>>> import numpy as np
>>> import numpy.linalg as la
>>> np.set_printoptions(precision=2, suppress=True, linewidth=200)
>>> def rnd(a):
...     return np.round(a, 2) + 0
... 
>>> m1 = np.array([[-0.7, -0.8, 0.4],
...     [-1.4, 1.3, 1.0],
...     [0.4, -0.7, -2.4],
...     [-1.31, 1.14, 0.78]])
>>> r0, g = m1[3], m1[0]
>>> rnd(r0 @ g)
np.float64(0.32)
>>> rnd(r0 @ r0)
np.float64(3.62)
>>> p = (r0 @ g) / (r0 @ r0) * r0
>>> rnd(np.outer(r0, g))
array([[ 0.92,  1.05, -0.52],
       [-0.8 , -0.91,  0.46],
       [-0.55, -0.62,  0.31]])
>>> la.matrix_rank(np.outer(r0, g))
np.int64(1)
>>> rnd(la.norm(r0 + g) ** 2 + la.norm(r0 - g) ** 2)
np.float64(9.83)
>>> rnd(p)
array([-0.11,  0.1 ,  0.07])
>>> hat = m1 @ la.solve(m1.T @ m1, m1.T)
>>> rnd(np.diag(hat))
array([1.  , 0.53, 1.  , 0.47])
>>> rnd(hat @ m1[:, 2])
array([ 0.4 ,  1.  , -2.4 ,  0.78])
>>> rnd(la.eigvalsh(hat))
array([0., 1., 1., 1.])
>>> rnd(np.trace(hat))
np.float64(3.0)
>>> np.allclose(hat @ hat, hat)
True
>>> M2 = np.array([[2, 1], [3, 0]])
>>> basis = np.array([[-1, 3, -2], [2, -2, -1], [0, 3, -1]])
>>> J = np.kron(M2, basis)
>>> J
array([[-2,  6, -4, -1,  3, -2],
       [ 4, -4, -2,  2, -2, -1],
       [ 0,  6, -2,  0,  3, -1],
       [-3,  9, -6,  0,  0,  0],
       [ 6, -6, -3,  0,  0,  0],
       [ 0,  9, -3,  0,  0,  0]])
>>> rng = np.random.default_rng(95)
>>> lab = rng.permutation(6)
>>> lab
array([0, 3, 2, 1, 5, 4])
>>> M2 = J[lab][:, lab]
>>> rnd(np.sort(np.abs(la.eigvals(M2))))
array([ 1.63,  1.63,  4.16,  4.88,  4.88, 12.47])
>>> np.allclose(M2, J)
False
>>> M2 = la.inv(J)
>>> rnd(la.cond(J))
np.float64(25.32)
>>> rnd(la.det(J) * la.det(M2))
np.float64(1.0)
>>> rnd(J @ M2)
array([[1., 0., 0., 0., 0., 0.],
       [0., 1., 0., 0., 0., 0.],
       [0., 0., 1., 0., 0., 0.],
       [0., 0., 0., 1., 0., 0.],
       [0., 0., 0., 0., 1., 0.],
       [0., 0., 0., 0., 0., 1.]])
>>> rnd(la.inv(M2))
array([[-2.,  6., -4., -1.,  3., -2.],
       [ 4., -4., -2.,  2., -2., -1.],
       [ 0.,  6., -2.,  0.,  3., -1.],
       [-3.,  9., -6.,  0.,  0.,  0.],
       [ 6., -6., -3.,  0.,  0.,  0.],
       [ 0.,  9., -3.,  0.,  0.,  0.]])
>>> rnd(la.det(J) * M2)
array([[    0.,     0.,     0.,   495.,  -297.,  -693.],
       [    0.,     0.,     0.,   198.,    99.,  -495.],
       [    0.,     0.,     0.,   594.,   297.,  -396.],
       [ 1485.,  -891., -2079.,  -990.,   594.,  1386.],
       [  594.,   297., -1485.,  -396.,  -198.,   990.],
       [ 1782.,   891., -1188., -1188.,  -594.,   792.]])
>>> np.allclose(M2, J.T)
False
>>> (np.abs(M2) > 1e-9).astype(int)
array([[0, 0, 0, 1, 1, 1],
       [0, 0, 0, 1, 1, 1],
       [0, 0, 0, 1, 1, 1],
       [1, 1, 1, 1, 1, 1],
       [1, 1, 1, 1, 1, 1],
       [1, 1, 1, 1, 1, 1]])
